$ python3 -q
>>> import numpy as np
>>> np.set_printoptions(suppress=True, linewidth=140)
>>> m1 = np.load("block4.npy")
>>> m1
array([[ 2., -1.,  2.,  4.],
       [ 0.,  1.,  2.,  6.],
       [ 1., -1.,  3.,  5.],
       [ 0.,  0.,  0.,  0.]])
>>> rng = np.random.default_rng(50660)
>>> M2 = m1 + rng.integers(-2, 3, (4, 3)) @ rng.integers(-2, 3, (3, 4))
>>> M2
array([[-2., -1.,  4.,  2.],
       [ 0.,  3.,  3.,  3.],
       [-6.,  2.,  4.,  1.],
       [ 4., -6., -1.,  7.]])
>>> np.linalg.matrix_rank(M2 - m1, tol=1e-8)
np.int64(3)
>>> U, sv, Vt = np.linalg.svd(m1)
>>> evecs = Vt[:(sv > 1e-8).sum()]
>>> x = m1[0] + 3 * m1[2] + rng.integers(2) * np.eye(4)[2]
>>> x
array([ 5., -4., 12., 19.])
>>> np.allclose(evecs.T @ evecs @ x, x)
False
>>> np.round(evecs.T @ evecs, 2)
array([[ 0.9, -0.2, -0.2,  0.1],
       [-0.2,  0.6, -0.4,  0.2],
       [-0.2, -0.4,  0.6,  0.2],
       [ 0.1,  0.2,  0.2,  0.9]])
>>> proj = np.triu(np.array([[-2, 2, 1, -2], [-2, 0, 0, -2], [1, 1, 2, 2], [-1, -1, 2, 0]]), 1) + np.eye(4)
>>> M2 = proj @ m1 @ np.linalg.inv(proj)
>>> np.trace(M2), np.trace(m1)
(np.float64(6.0), np.float64(6.0))
>>> np.round(np.linalg.det(M2), 2)
np.float64(0.0)
>>> F = np.loadtxt("a.csv", delimiter=",")
>>> print(F)
[[-6.04 -5.02  3.98  4.02  1.96 -0.94  5.9 ]
 [-6.   -4.98  3.96  4.15  1.86 -1.05  5.99]
 [-6.07 -5.    4.02  3.98  1.97 -0.95  5.99]
 [-6.06 -5.04  3.93  4.05  2.01 -1.03  5.97]
 [-5.99 -5.08  4.01  4.06  2.04 -1.01  6.02]
 [-5.98 -5.05  4.    4.01  2.02 -1.    5.99]
 [-6.05 -4.94  3.97  3.96  1.96 -1.04  5.95]
 [-6.02 -5.02  3.91  3.92  2.03 -1.11  5.96]
 [-6.94  3.    1.13 -8.99 -9.02 -6.03  2.09]
 [-7.01  2.97  0.95 -9.03 -8.98 -5.97  2.  ]
 [-6.95  2.92  1.04 -9.07 -8.88 -6.02  2.06]
 [-7.05  3.04  0.91 -9.04 -9.02 -5.98  1.93]
 [-7.04  2.97  1.05 -8.98 -8.96 -6.01  2.02]
 [-7.05  2.93  1.09 -8.97 -9.07 -5.95  1.94]
 [-6.96  2.92  0.97 -9.02 -9.11 -5.97  1.94]
 [-6.97  3.01  0.97 -8.98 -9.05 -6.08  2.02]]
>>> r = np.linalg.matrix_rank(m1)
>>> r
np.int64(3)
>>> null = np.linalg.svd(m1)[2][r:].T
>>> np.round(null @ null.T, 2)
array([[ 0.1,  0.2,  0.2, -0.1],
       [ 0.2,  0.4,  0.4, -0.2],
       [ 0.2,  0.4,  0.4, -0.2],
       [-0.1, -0.2, -0.2,  0.1]])
>>> np.round(null[:, 0] / null[np.abs(null[:, 0]).round(6).argmax(), 0], 2)
array([ 0.5,  1. ,  1. , -0.5])
>>> [int(np.linalg.matrix_rank(m1[:i])) for i in range(1, len(m1) + 1)]
[1, 2, 3, 3]
>>> print(np.allclose(m1 @ null, 0))
True
>>> print([int(np.linalg.matrix_rank(np.delete(m1, i, axis=0))) for i in range(4)])
[2, 2, 2, 3]
>>> print(np.round(np.linalg.matrix_power(m1, 2), 2))
[[ 6. -5.  8. 12.]
 [ 2. -1.  8. 16.]
 [ 5. -5.  9. 13.]
 [ 0.  0.  0.  0.]]
>>> np.trace(m1)
np.float64(6.0)
>>> m1 @ m1
array([[ 6., -5.,  8., 12.],
       [ 2., -1.,  8., 16.],
       [ 5., -5.,  9., 13.],
       [ 0.,  0.,  0.,  0.]])
>>> r0 = np.array([0, 2])
>>> np.convolve(F[3], r0)
array([  0.  , -12.12, -10.08,   7.86,   8.1 ,   4.02,  -2.06,  11.94])
>>> print(np.round(np.cross(F[3, :3], F[4, :3]), 2))
[-0.25  0.76  0.6 ]
>>> print(np.polyval(r0, F[3]))
[2. 2. 2. 2. 2. 2. 2.]
>>> mat = np.array([[-2.0, 1.0, 0.0, 0.0, 0.0, 0.0, 0.0, 0.0],
...     [0.0, -2.0, 1.0, 0.0, 0.0, 0.0, 0.0, 0.0],
...     [0.0, 0.0, -2.0, 1.0, 0.0, 0.0, 0.0, 0.0],
...     [0.0, 0.0, 0.0, -2.0, 1.0, 0.0, 0.0, 0.0],
...     [0.0, 0.0, 0.0, 0.0, -2.0, 1.0, 0.0, 0.0],
...     [0.0, 0.0, 0.0, 0.0, 0.0, -2.0, 1.0, 0.0],
...     [0.0, 0.0, 0.0, 0.0, 0.0, 0.0, -2.0, 1.0],
...     [0.0, 0.0, 0.0, 0.0, 0.0, 0.0, 0.0, -2.0]])
>>> mat
array([[-2.,  1.,  0.,  0.,  0.,  0.,  0.,  0.],
       [ 0., -2.,  1.,  0.,  0.,  0.,  0.,  0.],
       [ 0.,  0., -2.,  1.,  0.,  0.,  0.,  0.],
       [ 0.,  0.,  0., -2.,  1.,  0.,  0.,  0.],
       [ 0.,  0.,  0.,  0., -2.,  1.,  0.,  0.],
       [ 0.,  0.,  0.,  0.,  0., -2.,  1.,  0.],
       [ 0.,  0.,  0.,  0.,  0.,  0., -2.,  1.],
       [ 0.,  0.,  0.,  0.,  0.,  0.,  0., -2.]])
>>> np.abs(mat).max()
np.float64(2.0)
>>> mat.sum(axis=1)
array([-1., -1., -1., -1., -1., -1., -1., -2.])
>>> np.linalg.matrix_rank(mat)
np.int64(8)
>>> mat - mat[0]
array([[ 0.,  0.,  0.,  0.,  0.,  0.,  0.,  0.],
       [ 2., -3.,  1.,  0.,  0.,  0.,  0.,  0.],
       [ 2., -1., -2.,  1.,  0.,  0.,  0.,  0.],
       [ 2., -1.,  0., -2.,  1.,  0.,  0.,  0.],
       [ 2., -1.,  0.,  0., -2.,  1.,  0.,  0.],
       [ 2., -1.,  0.,  0.,  0., -2.,  1.,  0.],
       [ 2., -1.,  0.,  0.,  0.,  0., -2.,  1.],
       [ 2., -1.,  0.,  0.,  0.,  0.,  0., -2.]])
>>> round(float(np.linalg.norm(mat)), 2)
6.24
>>> print(np.count_nonzero(mat))
15
>>> np.unravel_index(np.abs(mat).argmax(), mat.shape)
(np.int64(0), np.int64(0))
>>> print(np.round(mat.mean(axis=0), 2))
[-0.25 -0.12 -0.12 -0.12 -0.12 -0.12 -0.12 -0.12]
>>> U, sv, Vt = np.linalg.svd(m1)
>>> np.argmax(sv[:-1] / (sv[1:] + 1e-6)) + 1
np.int64(3)
>>> sv.round(2)
array([9.78, 2.37, 0.82, 0.  ])
>>> M2 = U[:, :3] @ np.diag(sv[:3]) @ Vt[:3]
>>> print(round(np.abs(m1 - M2).max(), 2))
0.0
>>> np.linalg.matrix_rank(m1, rtol=0.05)
np.int64(3)
>>> M2.round(2) + 0
array([[ 2., -1.,  2.,  4.],
       [ 0.,  1.,  2.,  6.],
       [ 1., -1.,  3.,  5.],
       [ 0.,  0.,  0.,  0.]])
>>> U, sv, Vt = np.linalg.svd(mat, full_matrices=False)
>>> round(float(np.sqrt((sv ** 2).sum())), 2), round(float(np.linalg.norm(mat)), 2)
(6.24, 6.24)
>>> np.round(np.cumsum(sv ** 2) / np.sum(sv ** 2), 2)
array([0.22, 0.43, 0.61, 0.75, 0.85, 0.92, 0.97, 1.  ])
>>> np.allclose(U * sv @ Vt, mat)
True
>>> arr = np.loadtxt("layer8.csv", delimiter=",")
>>> arr.round(2)
array([[ 0.86,  0.14, -0.05, -0.14, -0.33,  0.05,  0.23,  0.23],
       [ 0.14,  0.86,  0.05,  0.14,  0.33, -0.05, -0.23, -0.23],
       [-0.05,  0.05,  0.98, -0.05, -0.11,  0.02,  0.08,  0.08],
       [-0.14,  0.14, -0.05,  0.86, -0.33,  0.05,  0.23,  0.23],
       [-0.33,  0.33, -0.11, -0.33,  0.23,  0.11,  0.55,  0.55],
       [ 0.05, -0.05,  0.02,  0.05,  0.11,  0.98, -0.08, -0.08],
       [ 0.23, -0.23,  0.08,  0.23,  0.55, -0.08,  0.61, -0.39],
       [ 0.23, -0.23,  0.08,  0.23,  0.55, -0.08, -0.39,  0.61]])
>>> M2 = arr / np.linalg.norm(arr, axis=1, keepdims=True)
>>> gram = M2 @ M2.T
>>> print(gram[3])
[0. 0. 0. 1. 0. 0. 0. 0.]
>>> x = np.array([5, 0, 3, 1, 0, 0, 0, 3])
>>> np.round(np.linalg.inv(arr), 2)
array([[ 0.86,  0.14, -0.05, -0.14, -0.33,  0.05,  0.23,  0.23],
       [ 0.14,  0.86,  0.05,  0.14,  0.33, -0.05, -0.23, -0.23],
       [-0.05,  0.05,  0.98, -0.05, -0.11,  0.02,  0.08,  0.08],
       [-0.14,  0.14, -0.05,  0.86, -0.33,  0.05,  0.23,  0.23],
       [-0.33,  0.33, -0.11, -0.33,  0.23,  0.11,  0.55,  0.55],
       [ 0.05, -0.05,  0.02,  0.05,  0.11,  0.98, -0.08, -0.08],
       [ 0.23, -0.23,  0.08,  0.23,  0.55, -0.08,  0.61, -0.39],
       [ 0.23, -0.23,  0.08,  0.23,  0.55, -0.08, -0.39,  0.61]])
>>> round(float(np.linalg.det(arr)), 2)
-1.0
>>> arr.T @ (arr @ x)
array([5., 0., 3., 1., 0., 0., 0., 3.])
>>> np.round(np.abs(np.linalg.eigvals(arr)), 2)
array([1., 1., 1., 1., 1., 1., 1., 1.])
>>> print(arr.T @ arr)
[[1. 0. 0. 0. 0. 0. 0. 0.]
 [0. 1. 0. 0. 0. 0. 0. 0.]
 [0. 0. 1. 0. 0. 0. 0. 0.]
 [0. 0. 0. 1. 0. 0. 0. 0.]
 [0. 0. 0. 0. 1. 0. 0. 0.]
 [0. 0. 0. 0. 0. 1. 0. 0.]
 [0. 0. 0. 0. 0. 0. 1. 0.]
 [0. 0. 0. 0. 0. 0. 0. 1.]]
>>> np.round(np.linalg.pinv(arr), 2)
array([[ 0.86,  0.14, -0.05, -0.14, -0.33,  0.05,  0.23,  0.23],
       [ 0.14,  0.86,  0.05,  0.14,  0.33, -0.05, -0.23, -0.23],
       [-0.05,  0.05,  0.98, -0.05, -0.11,  0.02,  0.08,  0.08],
       [-0.14,  0.14, -0.05,  0.86, -0.33,  0.05,  0.23,  0.23],
       [-0.33,  0.33, -0.11, -0.33,  0.23,  0.11,  0.55,  0.55],
       [ 0.05, -0.05,  0.02,  0.05,  0.11,  0.98, -0.08, -0.08],
       [ 0.23, -0.23,  0.08,  0.23,  0.55, -0.08,  0.61, -0.39],
       [ 0.23, -0.23,  0.08,  0.23,  0.55, -0.08, -0.39,  0.61]])
>>> np.round(np.linalg.svd(arr, compute_uv=False), 2)
array([1., 1., 1., 1., 1., 1., 1., 1.])
>>> np.round(np.linalg.norm(arr, axis=0), 2)
array([1., 1., 1., 1., 1., 1., 1., 1.])
>>> evals, evecs = np.linalg.eigh(arr)
>>> x = np.array([5, -3, -3, 2, 4, -5, -5, -1])
>>> print(round(np.abs(arr).sum(axis=1).max(), 2), round(np.abs(evals).max(), 2))
2.53 1.0
>>> np.round(x @ arr @ x, 2)
np.float64(-12.56)
>>> arr.sum(axis=1)
array([1., 1., 1., 1., 1., 1., 1., 1.])
>>> print(round(np.abs(arr).max(), 2))
0.98
>>> np.linalg.matrix_rank(arr)
np.int64(8)
>>> np.round(np.linalg.svd(arr, compute_uv=False), 2)
array([1., 1., 1., 1., 1., 1., 1., 1.])
>>> print(np.count_nonzero(arr))
64
>>> M2 = np.array([[1, 0, 2, 2, 0, 2, 0, 0, 0, 0, 0, 2, 1],
...     [0, 0, 0, 0, 1, 2, 2, 2, 1, 0, 1, 1, 2],
...     [2, 2, 1, 2, 1, 0, 1, 2, 1, 2, 0, 0, 1],
...     [2, 0, 2, 0, 2, 1, 1, 1, 0, 1, 1, 0, 1],
...     [0, 0, 2, 1, 0, 0, 1, 0, 2, 0, 2, 2, 2],
...     [1, 0, 1, 0, 0, 1, 1, 0, 0, 0, 1, 0, 2],
...     [1, 2, 0, 1, 0, 1, 2, 0, 1, 0, 2, 1, 2],
...     [1, 2, 2, 2, 2, 0, 0, 0, 0, 1, 0, 2, 1],
...     [2, 2, 0, 2, 0, 2, 2, 2, 1, 0, 1, 1, 1],
...     [2, 2, 1, 2, 2, 1, 0, 0, 0, 2, 2, 2, 0],
...     [2, 2, 2, 0, 0, 1, 2, 1, 0, 0, 1, 0, 0],
...     [1, 1, 2, 2, 2, 1, 2, 2, 1, 1, 1, 1, 1],
...     [0, 1, 0, 1, 1, 1, 0, 2, 1, 0, 0, 0, 0]])
>>> feats = M2 - M2.T
>>> feats
array([[ 0,  0,  0,  0,  0,  1, -1, -1, -2, -2, -2,  1,  1],
       [ 0,  0, -2,  0,  1,  2,  0,  0, -1, -2, -1,  0,  1],
       [ 0,  2,  0,  0, -1, -1,  1,  0,  1,  1, -2, -2,  1],
       [ 0,  0,  0,  0,  1,  1,  0, -1, -2, -1,  1, -2,  0],
       [ 0, -1,  1, -1,  0,  0,  1, -2,  2, -2,  2,  0,  1],
       [-1, -2,  1, -1,  0,  0,  0,  0, -2, -1,  0, -1,  1],
       [ 1,  0, -1,  0, -1,  0,  0,  0, -1,  0,  0, -1,  2],
       [ 1,  0,  0,  1,  2,  0,  0,  0, -2,  1, -1,  0, -1],
       [ 2,  1, -1,  2, -2,  2,  1,  2,  0,  0,  1,  0,  0],
       [ 2,  2, -1,  1,  2,  1,  0, -1,  0,  0,  2,  1,  0],
       [ 2,  1,  2, -1, -2,  0,  0,  1, -1, -2,  0, -1,  0],
       [-1,  0,  2,  2,  0,  1,  1,  0,  0, -1,  1,  0,  1],
       [-1, -1, -1,  0, -1, -1, -2,  1,  0,  0,  0, -1,  0]])
>>> # rank 12
>>> U, sv, Vt = np.linalg.svd(feats)
>>> evecs = Vt[:(sv > 1e-8).sum()]
>>> x = feats[7] + -3 * feats[10] + rng.integers(2) * np.eye(13)[3]
>>> x
array([-5., -3., -6.,  4.,  8.,  0.,  0., -3.,  1.,  7., -1.,  3., -1.])
>>> np.allclose(evecs.T @ evecs @ x, x)
True
>>> C = np.sign(np.array([[1, 0, 0, 1], [2, 3, 3, 1], [3, 0, 3, 1], [3, 0, 2, 2]]))
>>> M2 = (np.tril(C, -1) + np.eye(4)) @ (np.triu(C, 1) + np.eye(4))
>>> evals = np.array([-3, -5, 2, -2])
>>> W0 = np.rint(M2 * evals @ np.linalg.inv(M2)) + 0
>>> W0
array([[-3.,  0., -1.,  1.],
       [-5., -5., 10., -3.],
       [-5.,  0.,  5., -3.],
       [-5.,  0.,  7., -5.]])
>>> idx = rng.permutation(4)
>>> M2 = W0[:, idx] * rng.choice([-1, 1], 4)
>>> M2
array([[ 3.,  1., -1.,  0.],
       [ 5., -3., 10., -5.],
       [ 5., -3.,  5.,  0.],
       [ 5., -5.,  7.,  0.]])
>>> U, _, Vt = np.linalg.svd(W0.T @ M2)
>>> np.round(U @ Vt, 2) + 0
array([[-1.,  0.,  0.,  0.],
       [ 0.,  0.,  0.,  1.],
       [ 0.,  0.,  1.,  0.],
       [ 0.,  1.,  0.,  0.]])
>>> print(np.round(np.linalg.lstsq(W0, M2)[0], 2) + 0)
[[-1.  0.  0.  0.]
 [ 0.  0.  0.  1.]
 [ 0.  0.  1.  0.]
 [ 0.  1.  0.  0.]]
>>> idx
array([0, 3, 2, 1])
>>> x = np.array([-1, 3, 3, 2])
>>> rhs = W0 @ x
>>> rhs
array([ 2., 14., 14., 16.])
>>> print(np.round(np.linalg.solve(W0, W0[:, 1]), 2))
[-0.  1. -0. -0.]
>>> print(np.round(np.linalg.solve(W0, 5 * rhs), 2))
[-5. 15. 15. 10.]
>>> U, sv, Vt = np.linalg.svd(W0)
>>> sv.round(2)
array([17.21,  4.54,  3.31,  0.23])
>>> M2 = U[:, :3] @ np.diag(sv[:3]) @ Vt[:3]
>>> np.linalg.matrix_rank(M2)
np.int64(3)
>>> round(float(np.linalg.norm(W0 - M2, 2)), 2), np.round(sv[3], 2)
(0.23, np.float64(0.23))
>>> M2 = W0 + rng.integers(-2, 3, (4, 3)) @ rng.integers(-2, 3, (3, 4))
>>> M2
array([[-1.,  0.,  1.,  1.],
       [-4., -7., 13., -4.],
       [-5., -2.,  7., -4.],
       [-5.,  1.,  9., -6.]])
>>> np.abs(M2 - W0).sum(axis=1)
array([4., 7., 5., 4.])
>>> np.linalg.matrix_rank(M2 - W0, tol=1e-8)
np.int64(3)
>>> np.round(np.linalg.svd(M2 - W0, compute_uv=False), 2) + 0
array([5.43, 2.36, 1.72, 0.  ])
>>> M2 - W0
array([[ 2.,  0.,  2.,  0.],
       [ 1., -2.,  3., -1.],
       [ 0., -2.,  2., -1.],
       [ 0.,  1.,  2., -1.]])
>>> data = np.loadtxt("w.csv", delimiter=",")
>>> data
array([[ 0.,  0.,  2., -2.,  0.,  2., -1., -2.,  2.,  0.],
       [ 0.,  0., -1.,  3., -2., -2.,  0., -2.,  1., -1.],
       [-2.,  1.,  0.,  1.,  2.,  3.,  3., -2.,  0.,  1.],
       [ 2., -3., -1.,  0.,  0., -1.,  1.,  3.,  0.,  0.],
       [ 0.,  2., -2.,  0.,  0., -1.,  1.,  0., -1.,  0.],
       [-2.,  2., -3.,  1.,  1.,  0.,  0.,  1., -2.,  3.],
       [ 1.,  0., -3., -1., -1.,  0.,  0.,  1.,  0., -1.],
       [ 2.,  2.,  2., -3.,  0., -1., -1.,  0.,  3.,  1.],
       [-2., -1.,  0.,  0.,  1.,  2.,  0., -3.,  0.,  1.],
       [ 0.,  1., -1.,  0.,  0., -3.,  1., -1., -1.,  0.]])
>>> x = np.array([2, 3, 2, 3, 2, 0, 3, 0, 1, 0])
>>> np.round(np.linalg.det(data), 2)
np.float64(4225.0)
>>> np.round(np.linalg.svd(data, compute_uv=False), 2)
array([8.2 , 8.2 , 5.51, 5.51, 3.26, 3.26, 2.39, 2.39, 0.18, 0.18])
>>> print(np.round(np.linalg.eigvals(data).real, 2) + 0)
[0. 0. 0. 0. 0. 0. 0. 0. 0. 0.]
>>> q = np.linalg.solve(np.eye(10) - data, np.eye(10) + data)
>>> np.round(np.linalg.det(q), 2)
np.float64(1.0)
